>>> import numpy as np
>>> np.set_printoptions(precision=1, suppress=True, linewidth=140)
>>> rng = np.random.default_rng(48)
>>> arr = np.eye(10, dtype=int)[rng.permutation(10)]
>>> print(arr)
[[0 0 0 0 0 1 0 0 0 0]
 [0 0 1 0 0 0 0 0 0 0]
 [0 0 0 0 1 0 0 0 0 0]
 [0 0 0 1 0 0 0 0 0 0]
 [0 0 0 0 0 0 0 1 0 0]
 [0 1 0 0 0 0 0 0 0 0]
 [0 0 0 0 0 0 1 0 0 0]
 [0 0 0 0 0 0 0 0 1 0]
 [1 0 0 0 0 0 0 0 0 0]
 [0 0 0 0 0 0 0 0 0 1]]
>>> f = np.array([1, -3])
>>> print(np.polyval(f, arr[6]))
[-3 -3 -3 -3 -3 -3 -2 -3 -3 -3]
>>> print(np.correlate(arr[6], arr[4], "full"))
[0 0 0 0 0 0 0 0 1 0 0 0 0 0 0 0 0 0 0]
>>> print(np.array([np.convolve(row, f, "same") for row in arr]))
[[ 0  0  0  0  0  1 -3  0  0  0]
 [ 0  0  1 -3  0  0  0  0  0  0]
 [ 0  0  0  0  1 -3  0  0  0  0]
 [ 0  0  0  1 -3  0  0  0  0  0]
 [ 0  0  0  0  0  0  0  1 -3  0]
 [ 0  1 -3  0  0  0  0  0  0  0]
 [ 0  0  0  0  0  0  1 -3  0  0]
 [ 0  0  0  0  0  0  0  0  1 -3]
 [ 1 -3  0  0  0  0  0  0  0  0]
 [ 0  0  0  0  0  0  0  0  0  1]]
>>> print(np.allclose(arr, arr.T))
False
>>> print(np.sort(np.abs(np.linalg.eigvals(arr))))
[1. 1. 1. 1. 1. 1. 1. 1. 1. 1.]
>>> print(np.linalg.matrix_power(arr, 3))
[[0 0 1 0 0 0 0 0 0 0]
 [0 0 0 0 0 0 0 1 0 0]
 [0 0 0 0 0 0 0 0 1 0]
 [0 0 0 1 0 0 0 0 0 0]
 [1 0 0 0 0 0 0 0 0 0]
 [0 0 0 0 1 0 0 0 0 0]
 [0 0 0 0 0 0 1 0 0 0]
 [0 0 0 0 0 1 0 0 0 0]
 [0 1 0 0 0 0 0 0 0 0]
 [0 0 0 0 0 0 0 0 0 1]]
>>> print(np.round(np.abs(np.linalg.eigvals(arr)).max(), 1))
1.0
>>> print(round(float(np.linalg.det(arr)), 1))
1.0
>>> print(np.trace(arr))
3
>>> print(arr @ arr)
[[0 1 0 0 0 0 0 0 0 0]
 [0 0 0 0 1 0 0 0 0 0]
 [0 0 0 0 0 0 0 1 0 0]
 [0 0 0 1 0 0 0 0 0 0]
 [0 0 0 0 0 0 0 0 1 0]
 [0 0 1 0 0 0 0 0 0 0]
 [0 0 0 0 0 0 1 0 0 0]
 [1 0 0 0 0 0 0 0 0 0]
 [0 0 0 0 0 1 0 0 0 0]
 [0 0 0 0 0 0 0 0 0 1]]
>>> print(np.linalg.svd(arr, compute_uv=False))
[1. 1. 1. 1. 1. 1. 1. 1. 1. 1.]
>>> print(arr @ arr.T)
[[1 0 0 0 0 0 0 0 0 0]
 [0 1 0 0 0 0 0 0 0 0]
 [0 0 1 0 0 0 0 0 0 0]
 [0 0 0 1 0 0 0 0 0 0]
 [0 0 0 0 1 0 0 0 0 0]
 [0 0 0 0 0 1 0 0 0 0]
 [0 0 0 0 0 0 1 0 0 0]
 [0 0 0 0 0 0 0 1 0 0]
 [0 0 0 0 0 0 0 0 1 0]
 [0 0 0 0 0 0 0 0 0 1]]
>>> mat = np.array([[22, 13, -12, -2, 16, -8, 6, 5],
...     [13, 9, -5, -1, 11, -1, 8, 1],
...     [-12, -5, 10, 0, -6, 10, 4, -5],
...     [-2, -1, 0, 14, -4, 4, -2, -9],
...     [16, 11, -6, -4, 14, -2, 10, 3],
...     [-8, -1, 10, 4, -2, 14, 10, -9],
...     [6, 8, 4, -2, 10, 10, 17, -4],
...     [5, 1, -5, -9, 3, -9, -4, 9]])
>>> # looks like rank 3
>>> r = np.linalg.matrix_rank(mat)
>>> print(r)
3
>>> ns = np.linalg.svd(mat)[2][r:].T
>>> print(np.allclose(mat @ ns, 0))
True
>>> print(np.linalg.cond(mat) > 100)
True
>>> print(np.linalg.matrix_rank(mat, rtol=0.1))
3
>>> print([round(float(x), 1) for x in np.linalg.svd(mat, compute_uv=False)[:3]])
[55.3, 35.5, 18.1]
>>> print(np.round(mat @ np.linalg.pinv(mat) @ mat, 1) + 0)
[[ 22.  13. -12.  -2.  16.  -8.   6.   5.]
 [ 13.   9.  -5.  -1.  11.  -1.   8.   1.]
 [-12.  -5.  10.   0.  -6.  10.   4.  -5.]
 [ -2.  -1.   0.  14.  -4.   4.  -2.  -9.]
 [ 16.  11.  -6.  -4.  14.  -2.  10.   3.]
 [ -8.  -1.  10.   4.  -2.  14.  10.  -9.]
 [  6.   8.   4.  -2.  10.  10.  17.  -4.]
 [  5.   1.  -5.  -9.   3.  -9.  -4.   9.]]
>>> print(np.allclose(mat[:-1].T @ np.linalg.lstsq(mat[:-1].T, mat[-1])[0], mat[-1]))
True
>>> print(np.round(np.abs(np.linalg.eigvals(mat)).max(), 1))
55.3
>>> print(mat @ mat)
[[1182  702 -626 -238  890 -446  354  342]
 [ 702  463 -300 -122  580 -132  364  127]
 [-626 -300  446  130 -386  438   56 -284]
 [-238 -122  130  318 -210  198  -46 -258]
 [ 890  580 -386 -210  738 -198  446  204]
 [-446 -132  438  198 -198  562  302 -380]
 [ 354  364   56  -46  446  302  625 -128]
 [ 342  127 -284 -258  204 -380 -128  319]]
>>> print(np.allclose(mat, mat.T))
True
>>> print((mat + mat.T) / 2)
[[ 22.  13. -12.  -2.  16.  -8.   6.   5.]
 [ 13.   9.  -5.  -1.  11.  -1.   8.   1.]
 [-12.  -5.  10.   0.  -6.  10.   4.  -5.]
 [ -2.  -1.   0.  14.  -4.   4.  -2.  -9.]
 [ 16.  11.  -6.  -4.  14.  -2.  10.   3.]
 [ -8.  -1.  10.   4.  -2.  14.  10.  -9.]
 [  6.   8.   4.  -2.  10.  10.  17.  -4.]
 [  5.   1.  -5.  -9.   3.  -9.  -4.   9.]]
>>> assert mat == mat.T
Traceback (most recent call last):
  File "<python-input-33>", line 1, in <module>
    assert mat == mat.T
           ^^^^^^^^^^^^
ValueError: The truth value of an array with more than one element is ambiguous. Use a.any() or a.all()
>>> vals, evecs = np.linalg.eigh(mat)
>>> print(np.round(evecs.T @ evecs, 1) + 0)
[[1. 0. 0. 0. 0. 0. 0. 0.]
 [0. 1. 0. 0. 0. 0. 0. 0.]
 [0. 0. 1. 0. 0. 0. 0. 0.]
 [0. 0. 0. 1. 0. 0. 0. 0.]
 [0. 0. 0. 0. 1. 0. 0. 0.]
 [0. 0. 0. 0. 0. 1. 0. 0.]
 [0. 0. 0. 0. 0. 0. 1. 0.]
 [0. 0. 0. 0. 0. 0. 0. 1.]]
>>> print(vals.sum(), np.trace(mat))
109.0 109
>>> print(np.abs(evecs[:, -1]))
[0.6 0.4 0.3 0.2 0.5 0.2 0.2 0.2]
>>> print(np.unique(vals.round(6) + 0, return_counts=True)[1])
[5 1 1 1]
>>> print(np.round(evecs @ np.diag(vals) @ evecs.T, 1) + 0)
[[ 22.  13. -12.  -2.  16.  -8.   6.   5.]
 [ 13.   9.  -5.  -1.  11.  -1.   8.   1.]
 [-12.  -5.  10.   0.  -6.  10.   4.  -5.]
 [ -2.  -1.   0.  14.  -4.   4.  -2.  -9.]
 [ 16.  11.  -6.  -4.  14.  -2.  10.   3.]
 [ -8.  -1.  10.   4.  -2.  14.  10.  -9.]
 [  6.   8.   4.  -2.  10.  10.  17.  -4.]
 [  5.   1.  -5.  -9.   3.  -9.  -4.   9.]]
>>> f = np.array([0, -1, -2, 1, -2, -2, 2, -1, 1, 0, -1, 3])
>>> F = -2 * np.eye(12) + np.outer(f, f)
>>> print(F)
[[-2.  0.  0.  0.  0.  0.  0.  0.  0.  0.  0.  0.]
 [ 0. -1.  2. -1.  2.  2. -2.  1. -1.  0.  1. -3.]
 [ 0.  2.  2. -2.  4.  4. -4.  2. -2.  0.  2. -6.]
 [ 0. -1. -2. -1. -2. -2.  2. -1.  1.  0. -1.  3.]
 [ 0.  2.  4. -2.  2.  4. -4.  2. -2.  0.  2. -6.]
 [ 0.  2.  4. -2.  4.  2. -4.  2. -2.  0.  2. -6.]
 [ 0. -2. -4.  2. -4. -4.  2. -2.  2.  0. -2.  6.]
 [ 0.  1.  2. -1.  2.  2. -2. -1. -1.  0.  1. -3.]
 [ 0. -1. -2.  1. -2. -2.  2. -1. -1.  0. -1.  3.]
 [ 0.  0.  0.  0.  0.  0.  0.  0.  0. -2.  0.  0.]
 [ 0.  1.  2. -1.  2.  2. -2.  1. -1.  0. -1. -3.]
 [ 0. -3. -6.  3. -6. -6.  6. -3.  3.  0. -3.  7.]]
>>> print(np.abs(np.linalg.svd(F)[2][-1]))
[1. 0. 0. 0. 0. 0. 0. 0. 0. 0. 0. 0.]
>>> print(np.linalg.cond(F) > 100)
False
>>> print(round(np.log10(np.linalg.cond(F))))
1
>>> print(np.round(np.linalg.norm(F, 2) / np.linalg.norm(F), 1))
1.0
>>> print(np.linalg.matrix_rank(F, rtol=0.1))
1
>>> print([round(float(x), 1) for x in np.linalg.svd(F, compute_uv=False)[:3]])
[28.0, 2.0, 2.0]
>>> x = np.array([1, 0, -2, -2, 0, 1, 2, 0, 0, 2, -2, 1])
>>> target = F @ x
>>> print(target)
[ -2.  -9. -14.  13. -18. -20.  14.  -9.   9.  -4.  -5.  25.]
>>> print(np.linalg.solve(F.T, F[7]))
[-0. -0.  0. -0. -0. -0. -0.  1. -0. -0. -0. -0.]
>>> print(np.round(np.linalg.solve(F, target + F[:, 3]), 1) + 0)
[ 1.  0. -2. -1.  0.  1.  2.  0.  0.  2. -2.  1.]
>>> print(np.round(np.linalg.solve(F, F[:, 6]), 1) + 0)
[0. 0. 0. 0. 0. 0. 1. 0. 0. 0. 0. 0.]
>>> labels = rng.integers(0, 3, 13)
>>> J = (labels[:, None] == labels) * 2 + np.eye(13)
>>> print(J)
[[3. 2. 0. 0. 0. 0. 2. 2. 2. 0. 2. 0. 0.]
 [2. 3. 0. 0. 0. 0. 2. 2. 2. 0. 2. 0. 0.]
 [0. 0. 3. 2. 0. 2. 0. 0. 0. 0. 0. 0. 2.]
 [0. 0. 2. 3. 0. 2. 0. 0. 0. 0. 0. 0. 2.]
 [0. 0. 0. 0. 3. 0. 0. 0. 0. 2. 0. 2. 0.]
 [0. 0. 2. 2. 0. 3. 0. 0. 0. 0. 0. 0. 2.]
 [2. 2. 0. 0. 0. 0. 3. 2. 2. 0. 2. 0. 0.]
 [2. 2. 0. 0. 0. 0. 2. 3. 2. 0. 2. 0. 0.]
 [2. 2. 0. 0. 0. 0. 2. 2. 3. 0. 2. 0. 0.]
 [0. 0. 0. 0. 2. 0. 0. 0. 0. 3. 0. 2. 0.]
 [2. 2. 0. 0. 0. 0. 2. 2. 2. 0. 3. 0. 0.]
 [0. 0. 0. 0. 2. 0. 0. 0. 0. 2. 0. 3. 0.]
 [0. 0. 2. 2. 0. 2. 0. 0. 0. 0. 0. 0. 3.]]
>>> # symmetric
>>> Lm = np.linalg.cholesky(J)
>>> print(round(float(np.prod(np.diag(Lm)) ** 2), 1), round(float(np.linalg.det(J)), 1))
819.0 819.0
>>> data = np.loadtxt("a.csv", delimiter=",")
>>> print(data)
[[  0.   3.   2.  -2.   6.]
 [  8.   5.  -4. -12.  18.]
 [ -9.  -4.  12.  17. -17.]
 [ -8.  -4.   7.  13. -16.]
 [  1.  -3.  -7.  -2.  -5.]
 [ -2.  -5.  -5.   3. -12.]
 [ -2.  -1.   7.   7.  -4.]
 [  8.   3. -10. -14.  14.]
 [  0.   3.   9.   3.   6.]
 [  6.   3.   0.  -6.  12.]
 [ -5.   4.  16.   9.   3.]
 [ -3.   6.  12.   3.   9.]
 [ -1.  -1.   2.   3.  -3.]]
>>> # null space of dimension 2
>>> x = np.ones(13)
>>> for _ in range(7):
...     x = J @ x
...     x /= np.linalg.norm(x)
...     print(round(x @ J @ x, 1))
... 
11.5
12.3
12.7
12.8
12.9
13.0
13.0
>>> print(round(np.linalg.eigvalsh(J)[-1], 1))
13.0
